>>> import numpy as np
>>> import numpy.linalg as la
>>> np.set_printoptions(precision=1, suppress=True, linewidth=160, floatmode="fixed")
>>> m1 = np.load("block0.npy")
>>> print(m1)
[[  4.3   3.5  -4.5   5.0 -11.0  -7.5   8.0 -14.6  -7.7  -6.2]
 [ 15.2  -4.8  -1.8   0.1 -16.8   3.6  -4.3  17.7  -7.4   0.2]
 [ -9.5  -3.3   4.1   2.4   3.1   2.5   7.2   1.8  11.3  -5.1]
 [ 15.3  -3.8  -0.9   1.9 -25.9  -4.8   0.9  -1.5 -17.2   5.0]
 [  3.3  11.1 -10.2   1.9  10.1  -1.7  -0.3  -4.8   0.8 -12.9]
 [  5.9  -0.1   0.8   1.0 -18.2 -12.1   3.0 -24.1 -20.1  11.9]
 [ -2.7  -8.2   5.8   1.2  -6.6   4.2   3.6  10.4   6.0   0.4]
 [  1.3   6.1  -6.4   0.0  12.0   3.5  -3.2   7.6   6.2 -10.5]
 [ -3.8 -18.7  14.5   1.8 -22.0   4.1   7.5  11.7   3.4   9.7]
 [ 11.2   4.9  -6.0  -3.4   2.4   1.6 -10.9   7.7  -7.3   1.5]
 [ -8.7   1.4  -0.8   4.7   7.1   2.2   9.8   0.5  13.9 -14.8]
 [ 10.4  -3.1  -0.3   2.2 -20.8  -4.9   2.6  -4.6 -13.2   3.9]
 [ 17.9   8.1 -11.1  -2.8   1.2   1.9 -12.8  11.5  -9.9  -3.9]
 [ -5.6  -0.2   2.0  -3.5  14.1   6.1  -5.7  10.3   9.3   1.3]
 [ -8.2   7.8  -2.8  -2.1  20.4  -0.3  -3.0  -7.2   6.3  -2.6]
 [ -7.0  -7.8   9.7  -1.1  -7.4  -3.1   3.2  -9.2  -2.7  13.6]
 [ -7.6   5.5  -1.0  -1.2  12.0  -3.8   0.0 -13.9   1.1   1.4]
 [ -5.1  -3.3   0.7   5.4  -1.7   4.1  10.7   8.3  13.1 -14.2]
 [  2.0   9.4  -5.5  -0.7   2.5 -10.4  -1.5 -25.4 -13.2   4.3]
 [-10.8   0.2   1.1   0.6  15.0   5.8   2.7   7.6  16.5  -8.9]
 [ 17.8  -1.4  -3.9  -0.5 -17.8  -0.6  -5.7   8.0 -14.5   2.9]
 [-11.8   4.3   1.1   0.9   9.3  -6.3   6.1 -21.6   2.2   0.6]
 [  1.3  13.1 -12.1   3.7  12.4  -2.1   2.8  -6.2   3.8 -18.4]
 [-27.0  -6.7  11.7   3.5  11.5   1.6  15.7  -8.3  22.5  -3.6]
 [  2.1  -1.0   0.1   0.9  -6.4  -1.9   1.8  -3.1  -3.6   1.0]
 [  6.0  12.5  -8.3  -4.3  11.1  -6.9 -11.0 -15.9 -13.6   5.9]
 [ -4.7  20.8 -11.9  -3.7  31.0  -7.4  -8.0 -25.0  -2.9  -3.1]
 [ -3.4  -3.5   2.5   3.1  -6.3  -0.6   7.7  -2.2   3.1  -3.2]
 [ -6.8  -2.9   5.2  -5.6  13.1   5.9  -8.2   9.8   6.8   9.4]
 [ -2.0  -7.3   3.3   9.8 -23.2  -4.6  19.9  -8.7   1.1 -10.2]
 [ -5.3   4.4   0.2  -6.8  20.7   2.4 -11.8   0.2   2.3   8.9]
 [ -0.9  12.0  -9.3   1.3  15.3  -2.2   0.0  -8.0   3.1 -12.3]
 [  9.5   1.7  -5.6  -1.9   5.4   9.3  -9.2  25.7   4.8  -8.0]
 [-20.4   5.4   1.9  -1.9  30.4   2.7   1.2  -6.0  18.8  -4.3]
 [-12.4   0.3   4.9   2.2  -0.4  -9.3  10.2 -27.7  -1.6   5.2]
 [ 21.2  -3.7  -4.5   4.6 -31.8  -3.1   2.6   6.3 -16.8  -3.0]
 [ 14.2  -9.0   4.1   0.6 -31.8  -5.5   0.2  -3.1 -20.6  14.3]]
>>> Xc = (m1 - m1.mean(axis=0)) / m1.std(axis=0)
>>> print(Xc.std(axis=0))
[1.0 1.0 1.0 1.0 1.0 1.0 1.0 1.0 1.0 1.0]
>>> coef = la.lstsq(np.delete(Xc, 0, axis=1), Xc[:, 0])[0]
>>> print(np.round(1 - np.var(Xc[:, 0] - np.delete(Xc, 0, axis=1) @ coef), 1))
1.0
>>> mat = np.load("x.npy")
>>> print(mat)
[[-2  3  1 -2  3  2  3 -1 -1 -3  1 -1  0]
 [-3  2  1  1 -2 -1  3  3 -3  2  0  2 -3]
 [ 2 -2 -3  1 -2  0  3  2  1 -3 -3 -1 -3]
 [ 0 -3  1  1 -2 -3  2 -2  3  0 -2  1  3]
 [ 1 -1  3 -2 -2  0 -1  3  0  0  0  3  0]
 [-3  3  1  1  2 -2 -2  3 -3 -3 -2  1 -2]
 [ 1  3 -1  1  1 -3  1 -3 -3  0 -1  2 -3]
 [ 1  3 -2  0 -3  2  1 -1  1  1 -3  2  0]
 [-1 -3  0  0 -2 -3 -1 -3  0 -3  0  0  0]
 [-3  3 -3  1  3  3  0 -3 -1  2  1  1  2]
 [-1  1  1  1 -3  0 -2  1  0  3  3  2  1]
 [ 2  1  3  3  3  1 -2 -3 -2  2 -3  3  2]
 [-8  7  3  0 -1  0  9  5 -7  1  1  3 -6]]
>>> print(np.unique(mat.round(6), axis=0).shape)
(13, 13)
>>> print(la.lstsq(mat[:-1].T, mat[-1])[2])
12
>>> left, sig, Vh = la.svd(mat)
>>> evecs = Vh[:(sig > 1e-8).sum()]
>>> rng = np.random.default_rng(7)
>>> x0 = mat[1] + 5 * mat[11] + rng.integers(2) * np.eye(13)[9]
>>> print(x0)
[  7.0   7.0  16.0  16.0  13.0   4.0  -7.0 -12.0 -13.0  13.0 -15.0  17.0   7.0]
>>> print(np.round(la.norm(x0 - evecs.T @ evecs @ x0), 1))
0.1
>>> t = np.radians(15)
>>> Rm = np.eye(13)
>>> Rm[5, 5] = Rm[6, 6] = np.cos(t)
>>> Rm[5, 6], Rm[6, 5] = -np.sin(t), np.sin(t)
>>> other = mat @ Rm.T
>>> print(np.round(la.svd(mat, compute_uv=False), 1) + 0, np.round(la.svd(other, compute_uv=False), 1) + 0)
[20.9 12.0  9.9  9.2  8.6  7.4  6.3  4.9  4.6  2.8  2.1  1.6  0.0] [20.9 12.0  9.9  9.2  8.6  7.4  6.3  4.9  4.6  2.8  2.1  1.6  0.0]
>>> print(round(la.norm(mat, 2) / la.norm(mat), 1))
0.7
>>> print(np.argsort(-la.norm(mat, axis=0).round(6), kind="stable")[:3])
[6 1 0]
>>> arr = np.load("w.npy")
>>> print(arr)
[[ 0  3 -1  0  3 -2  0 -2]
 [ 0  3 -1  0  3 -2  0 -2]
 [-2  1  2  2 -1  3  0  1]
 [-2  1 -2 -1  3  0  1 -2]
 [ 2 -1 -1  3  3 -1  2  3]]
>>> left, sig, Vh = la.svd(arr)
>>> print(sig.round(1) + 0)
[8.6 6.2 4.4 3.0 0.0]
>>> other = left[:, :4] @ np.diag(sig[:4]) @ Vh[:4]
>>> print(round(la.norm(arr - other, 2), 1), np.round(sig[4], 1))
0.0 0.0
>>> print(la.matrix_rank(other))
4
>>> print(round(la.norm(arr - other) / la.norm(arr), 1))
0.0
>>> print(la.matrix_rank(arr, rtol=0.05))
4
>>> print(round(float(np.abs(arr - other).max()), 1))
0.0
>>> M = np.load("mat.npy")
>>> print(M)
[[-5  2 -5  2 -5  2]
 [-4  4 -4  4 -4  4]
 [-5 -9 -5 -9 -5 -9]
 [-5  2 -5  2 -5  2]
 [-4  4 -4  4 -4  4]
 [-5 -9 -5 -9 -5 -9]]
>>> lab = rng.permutation(6)
>>> print(lab)
[0 5 3 2 4 1]
>>> other = M[lab][:, lab]
>>> print(other)
[[-5  2  2 -5 -5  2]
 [-5 -9 -9 -5 -5 -9]
 [-5  2  2 -5 -5  2]
 [-5 -9 -9 -5 -5 -9]
 [-4  4  4 -4 -4  4]
 [-4  4  4 -4 -4  4]]
>>> C2 = mat.T @ mat
>>> print(la.matrix_rank(C2))
12
>>> print((mat @ mat.T).shape)
(13, 13)
>>> left, sig, Vh = la.svd(M)
>>> evecs = Vh[:(sig > 1e-8).sum()]
>>> x0 = M[2] + 4 * M[3] + rng.integers(2) * np.eye(6)[4]
>>> print(x0)
[-25.0  -1.0 -25.0  -1.0 -25.0  -1.0]
>>> print(np.allclose(evecs.T @ evecs @ x0, x0))
True
>>> print(np.round(evecs.T @ evecs, 1) + 0)
[[0.3 0.0 0.3 0.0 0.3 0.0]
 [0.0 0.3 0.0 0.3 0.0 0.3]
 [0.3 0.0 0.3 0.0 0.3 0.0]
 [0.0 0.3 0.0 0.3 0.0 0.3]
 [0.3 0.0 0.3 0.0 0.3 0.0]
 [0.0 0.3 0.0 0.3 0.0 0.3]]
>>> X = np.load("run18.npy")
>>> print(X)
[[3.0 0.0 0.0 0.0 0.0 0.0 0.0 0.0 0.0 0.0 0.0 0.0]
 [0.0 7.0 2.0 0.0 0.0 2.0 0.0 0.0 4.0 2.0 2.0 0.0]
 [0.0 2.0 4.0 0.0 0.0 1.0 0.0 0.0 2.0 1.0 1.0 0.0]
 [0.0 0.0 0.0 3.0 0.0 0.0 0.0 0.0 0.0 0.0 0.0 0.0]
 [0.0 0.0 0.0 0.0 3.0 0.0 0.0 0.0 0.0 0.0 0.0 0.0]
 [0.0 2.0 1.0 0.0 0.0 4.0 0.0 0.0 2.0 1.0 1.0 0.0]
 [0.0 0.0 0.0 0.0 0.0 0.0 3.0 0.0 0.0 0.0 0.0 0.0]
 [0.0 0.0 0.0 0.0 0.0 0.0 0.0 3.0 0.0 0.0 0.0 0.0]
 [0.0 4.0 2.0 0.0 0.0 2.0 0.0 0.0 7.0 2.0 2.0 0.0]
 [0.0 2.0 1.0 0.0 0.0 1.0 0.0 0.0 2.0 4.0 1.0 0.0]
 [0.0 2.0 1.0 0.0 0.0 1.0 0.0 0.0 2.0 1.0 4.0 0.0]
 [0.0 0.0 0.0 0.0 0.0 0.0 0.0 0.0 0.0 0.0 0.0 3.0]]
>>> L = la.cholesky(X)
>>> print(L)
[[1.7 0.0 0.0 0.0 0.0 0.0 0.0 0.0 0.0 0.0 0.0 0.0]
 [0.0 2.6 0.0 0.0 0.0 0.0 0.0 0.0 0.0 0.0 0.0 0.0]
 [0.0 0.8 1.9 0.0 0.0 0.0 0.0 0.0 0.0 0.0 0.0 0.0]
 [0.0 0.0 0.0 1.7 0.0 0.0 0.0 0.0 0.0 0.0 0.0 0.0]
 [0.0 0.0 0.0 0.0 1.7 0.0 0.0 0.0 0.0 0.0 0.0 0.0]
 [0.0 0.8 0.2 0.0 0.0 1.8 0.0 0.0 0.0 0.0 0.0 0.0]
 [0.0 0.0 0.0 0.0 0.0 0.0 1.7 0.0 0.0 0.0 0.0 0.0]
 [0.0 0.0 0.0 0.0 0.0 0.0 0.0 1.7 0.0 0.0 0.0 0.0]
 [0.0 1.5 0.5 0.0 0.0 0.4 0.0 0.0 2.1 0.0 0.0 0.0]
 [0.0 0.8 0.2 0.0 0.0 0.2 0.0 0.0 0.3 1.8 0.0 0.0]
 [0.0 0.8 0.2 0.0 0.0 0.2 0.0 0.0 0.3 0.1 1.8 0.0]
 [0.0 0.0 0.0 0.0 0.0 0.0 0.0 0.0 0.0 0.0 0.0 1.7]]
>>> print(X / np.sqrt(np.outer(np.diag(X), np.diag(X))))
[[1.0 0.0 0.0 0.0 0.0 0.0 0.0 0.0 0.0 0.0 0.0 0.0]
 [0.0 1.0 0.4 0.0 0.0 0.4 0.0 0.0 0.6 0.4 0.4 0.0]
 [0.0 0.4 1.0 0.0 0.0 0.2 0.0 0.0 0.4 0.2 0.2 0.0]
 [0.0 0.0 0.0 1.0 0.0 0.0 0.0 0.0 0.0 0.0 0.0 0.0]
 [0.0 0.0 0.0 0.0 1.0 0.0 0.0 0.0 0.0 0.0 0.0 0.0]
 [0.0 0.4 0.2 0.0 0.0 1.0 0.0 0.0 0.4 0.2 0.2 0.0]
 [0.0 0.0 0.0 0.0 0.0 0.0 1.0 0.0 0.0 0.0 0.0 0.0]
 [0.0 0.0 0.0 0.0 0.0 0.0 0.0 1.0 0.0 0.0 0.0 0.0]
 [0.0 0.6 0.4 0.0 0.0 0.4 0.0 0.0 1.0 0.4 0.4 0.0]
 [0.0 0.4 0.2 0.0 0.0 0.2 0.0 0.0 0.4 1.0 0.2 0.0]
 [0.0 0.4 0.2 0.0 0.0 0.2 0.0 0.0 0.4 0.2 1.0 0.0]
 [0.0 0.0 0.0 0.0 0.0 0.0 0.0 0.0 0.0 0.0 0.0 1.0]]
>>> other = la.inv(L)
>>> print(np.round(L @ other, 1) + 0)
[[1.0 0.0 0.0 0.0 0.0 0.0 0.0 0.0 0.0 0.0 0.0 0.0]
 [0.0 1.0 0.0 0.0 0.0 0.0 0.0 0.0 0.0 0.0 0.0 0.0]
 [0.0 0.0 1.0 0.0 0.0 0.0 0.0 0.0 0.0 0.0 0.0 0.0]
 [0.0 0.0 0.0 1.0 0.0 0.0 0.0 0.0 0.0 0.0 0.0 0.0]
 [0.0 0.0 0.0 0.0 1.0 0.0 0.0 0.0 0.0 0.0 0.0 0.0]
 [0.0 0.0 0.0 0.0 0.0 1.0 0.0 0.0 0.0 0.0 0.0 0.0]
 [0.0 0.0 0.0 0.0 0.0 0.0 1.0 0.0 0.0 0.0 0.0 0.0]
 [0.0 0.0 0.0 0.0 0.0 0.0 0.0 1.0 0.0 0.0 0.0 0.0]
 [0.0 0.0 0.0 0.0 0.0 0.0 0.0 0.0 1.0 0.0 0.0 0.0]
 [0.0 0.0 0.0 0.0 0.0 0.0 0.0 0.0 0.0 1.0 0.0 0.0]
 [0.0 0.0 0.0 0.0 0.0 0.0 0.0 0.0 0.0 0.0 1.0 0.0]
 [0.0 0.0 0.0 0.0 0.0 0.0 0.0 0.0 0.0 0.0 0.0 1.0]]
>>> print(other.round(1) + 0)
[[ 0.6  0.0  0.0  0.0  0.0  0.0  0.0  0.0  0.0  0.0  0.0  0.0]
 [ 0.0  0.4  0.0  0.0  0.0  0.0  0.0  0.0  0.0  0.0  0.0  0.0]
 [ 0.0 -0.2  0.5  0.0  0.0  0.0  0.0  0.0  0.0  0.0  0.0  0.0]
 [ 0.0  0.0  0.0  0.6  0.0  0.0  0.0  0.0  0.0  0.0  0.0  0.0]
 [ 0.0  0.0  0.0  0.0  0.6  0.0  0.0  0.0  0.0  0.0  0.0  0.0]
 [ 0.0 -0.1 -0.1  0.0  0.0  0.5  0.0  0.0  0.0  0.0  0.0  0.0]
 [ 0.0  0.0  0.0  0.0  0.0  0.0  0.6  0.0  0.0  0.0  0.0  0.0]
 [ 0.0  0.0  0.0  0.0  0.0  0.0  0.0  0.6  0.0  0.0  0.0  0.0]
 [ 0.0 -0.2 -0.1  0.0  0.0 -0.1  0.0  0.0  0.5  0.0  0.0  0.0]
 [ 0.0 -0.1  0.0  0.0  0.0  0.0  0.0  0.0 -0.1  0.6  0.0  0.0]
 [ 0.0 -0.1  0.0  0.0  0.0  0.0  0.0  0.0 -0.1  0.0  0.6  0.0]
 [ 0.0  0.0  0.0  0.0  0.0  0.0  0.0  0.0  0.0  0.0  0.0  0.6]]
>>> print(np.allclose(other, L.T))
False
>>> print(round(float(la.cond(L)), 1))
2.2
>>> print(round(la.det(L) * la.det(other), 1))
1.0
>>> r0, g = mat[6], mat[0]
>>> print(r0 @ g)
7
>>> p = (r0 @ g) / (r0 @ r0) * r0
>>> print(p)
[ 0.1  0.4 -0.1  0.1  0.1 -0.4  0.1 -0.4 -0.4  0.0 -0.1  0.3 -0.4]
>>> print(g - p)
[-2.1  2.6  1.1 -2.1  2.9  2.4  2.9 -0.6 -0.6 -3.0  1.1 -1.3  0.4]
>>> vals, evecs = la.eigh(X)
>>> x0 = np.array([0, 1, 1, 1, 0, 1, 0, 1, 2, 1, 2, 0])
>>> print((np.sign(evecs[:, -1].round(6)) == np.sign(evecs[0, -1].round(6))).astype(int))
[1 0 0 1 1 0 1 1 0 0 0 1]
>>> print(np.abs(X).sum(axis=1).max(), round(float(np.abs(vals).max()), 1))
19.0 15.0
>>> print(np.round(evecs * np.abs(vals) @ evecs.T, 1) + 0)
[[3.0 0.0 0.0 0.0 0.0 0.0 0.0 0.0 0.0 0.0 0.0 0.0]
 [0.0 7.0 2.0 0.0 0.0 2.0 0.0 0.0 4.0 2.0 2.0 0.0]
 [0.0 2.0 4.0 0.0 0.0 1.0 0.0 0.0 2.0 1.0 1.0 0.0]
 [0.0 0.0 0.0 3.0 0.0 0.0 0.0 0.0 0.0 0.0 0.0 0.0]
 [0.0 0.0 0.0 0.0 3.0 0.0 0.0 0.0 0.0 0.0 0.0 0.0]
 [0.0 2.0 1.0 0.0 0.0 4.0 0.0 0.0 2.0 1.0 1.0 0.0]
 [0.0 0.0 0.0 0.0 0.0 0.0 3.0 0.0 0.0 0.0 0.0 0.0]
 [0.0 0.0 0.0 0.0 0.0 0.0 0.0 3.0 0.0 0.0 0.0 0.0]
 [0.0 4.0 2.0 0.0 0.0 2.0 0.0 0.0 7.0 2.0 2.0 0.0]
 [0.0 2.0 1.0 0.0 0.0 1.0 0.0 0.0 2.0 4.0 1.0 0.0]
 [0.0 2.0 1.0 0.0 0.0 1.0 0.0 0.0 2.0 1.0 4.0 0.0]
 [0.0 0.0 0.0 0.0 0.0 0.0 0.0 0.0 0.0 0.0 0.0 3.0]]
>>> data = np.loadtxt("dump.csv", delimiter=",")
>>> print(data)
[[-1.0 -4.0 -1.0 -4.0 -1.0 -4.0]
 [ 1.0 -3.0  1.0 -3.0  1.0 -3.0]
 [ 1.0 -5.0  1.0 -5.0  1.0 -5.0]
 [-1.0 -4.0 -1.0 -4.0 -1.0 -4.0]
 [ 1.0 -3.0  1.0 -3.0  1.0 -3.0]
 [ 1.0 -5.0  1.0 -5.0  1.0 -5.0]]
>>> x0 = np.array([2, 0, 2, 1, 2, 2])
>>> print((data @ x0).argmax())
1
>>> print(la.norm(data @ x0) <= la.norm(data, 2) * la.norm(x0) + 1e-9)
True
>>> W0 = np.loadtxt("sample0.csv", delimiter=",")
>>> print(W0.round(1) + 0)
[[ 1.0 -1.0  0.0  0.1  0.1 -0.3  0.4  0.9 -0.4  2.2 -0.8 -0.2]
 [-1.6  0.9 -0.6  0.4 -0.3  0.4 -0.9 -0.5  0.2 -1.9  0.4 -0.3]
 [ 1.8 -0.7  1.0 -0.6  0.5 -0.4  1.2  0.0 -0.1  1.3  0.0  0.6]
 [-1.8  0.7 -1.0  0.6 -0.4  0.4 -1.2 -0.1  0.1 -1.4  0.0 -0.6]
 [-1.8  0.5 -1.2  0.8 -0.5  0.4 -1.3  0.2  0.0 -0.9 -0.2 -0.8]
 [ 1.3  0.2  1.3 -0.9  0.5 -0.2  1.2 -0.9  0.3 -0.5  0.9  1.0]
 [-0.9 -0.5 -1.2  0.9 -0.4  0.1 -1.0  1.1 -0.4  1.1 -1.0 -1.0]
 [-0.1  0.9  0.7 -0.6  0.2  0.1  0.4 -1.2  0.5 -2.0  1.1  0.7]
 [ 0.4 -1.0 -0.5  0.4 -0.1 -0.2 -0.1  1.2 -0.5  2.1 -1.0 -0.5]
 [ 1.8 -0.4  1.2 -0.8  0.5 -0.4  1.3 -0.3  0.1  0.7  0.4  0.8]
 [ 1.8 -0.6  1.1 -0.7  0.5 -0.4  1.3 -0.1  0.0  1.1  0.1  0.7]
 [ 0.1 -0.9 -0.7  0.6 -0.2 -0.1 -0.4  1.2 -0.5  1.9 -1.1 -0.7]
 [ 1.1  0.3  1.3 -0.9  0.4 -0.2  1.1 -1.0  0.4 -0.8  0.9  1.0]
 [ 0.1  0.8  0.8 -0.6  0.2  0.1  0.5 -1.2  0.5 -1.9  1.1  0.8]
 [-0.8  1.0  0.2 -0.2 -0.1  0.3 -0.2 -1.0  0.4 -2.2  0.9  0.3]
 [-1.7  0.2 -1.3  0.9 -0.5  0.4 -1.3  0.5 -0.2 -0.3 -0.5 -0.9]
 [-1.8  0.5 -1.2  0.8 -0.5  0.4 -1.3  0.2  0.0 -0.9 -0.2 -0.8]
 [ 0.6  0.6  1.1 -0.8  0.3 -0.1  0.8 -1.2  0.5 -1.5  1.1  0.9]
 [-0.9 -0.5 -1.2  0.9 -0.4  0.1 -1.0  1.1 -0.4  1.1 -1.0 -1.0]
 [-0.8  1.0  0.2 -0.2  0.0  0.3 -0.2 -1.0  0.5 -2.2  0.9  0.4]
 [ 1.7 -0.3  1.3 -0.9  0.5 -0.4  1.3 -0.4  0.1  0.5  0.4  0.9]
 [-1.1  1.0 -0.1  0.0 -0.2  0.3 -0.5 -0.9  0.4 -2.2  0.8  0.1]
 [-1.8  0.6 -1.0  0.7 -0.5  0.4 -1.3  0.1  0.0 -1.2 -0.1 -0.7]
 [ 1.6 -0.2  1.3 -0.9  0.5 -0.4  1.3 -0.6  0.2  0.3  0.6  0.9]
 [-0.5 -0.7 -1.0  0.8 -0.3  0.0 -0.8  1.2 -0.5  1.6 -1.1 -0.9]
 [ 0.7  0.6  1.1 -0.8  0.3 -0.1  0.9 -1.2  0.5 -1.4  1.1  0.9]
 [ 0.1  0.8  0.8 -0.6  0.2  0.1  0.5 -1.2  0.5 -1.9  1.1  0.8]
 [ 0.4  0.7  1.0 -0.8  0.3  0.0  0.7 -1.2  0.5 -1.6  1.1  0.9]
 [ 0.3  0.7  0.9 -0.7  0.3  0.0  0.7 -1.2  0.5 -1.7  1.1  0.8]
 [ 1.4  0.1  1.3 -0.9  0.5 -0.3  1.3 -0.8  0.3 -0.2  0.8  1.0]
 [ 0.6 -1.0 -0.4  0.3  0.0 -0.2  0.0  1.1 -0.5  2.2 -1.0 -0.5]
 [ 1.8 -0.6  1.0 -0.7  0.5 -0.4  1.2  0.0  0.0  1.3  0.0  0.6]]
>>> rk = la.matrix_rank(M)
>>> print(rk)
2
>>> null = la.svd(M)[2][rk:].T
>>> print([int(la.matrix_rank(np.delete(M, i, axis=0))) for i in range(6)])
[2, 2, 2, 2, 2, 2]
>>> print(np.allclose(M @ null, 0))
True
>>> print(null.shape)
(6, 4)
>>> print([int(la.matrix_rank(M[:, :j + 1])) for j in range(6)])
[1, 2, 2, 2, 2, 2]
>>> print(np.round(M @ null, 1) + 0)
[[0.0 0.0 0.0 0.0]
 [0.0 0.0 0.0 0.0]
 [0.0 0.0 0.0 0.0]
 [0.0 0.0 0.0 0.0]
 [0.0 0.0 0.0 0.0]
 [0.0 0.0 0.0 0.0]]
>>> print(la.matrix_rank(M.T @ M), la.matrix_rank(M @ M.T))
2 2
>>> t3 = np.stack([M, -2 * M, M[::-1]])
>>> print(np.einsum("bij,cij->bc", t3, t3))
[[ 1002 -2004   276]
 [-2004  4008  -552]
 [  276  -552  1002]]
>>> print(t3.shape)
(3, 6, 6)
>>> print(la.det(t3))
[0.0 0.0 0.0]
>>> print((t3 @ M.T).shape)
(3, 6, 6)
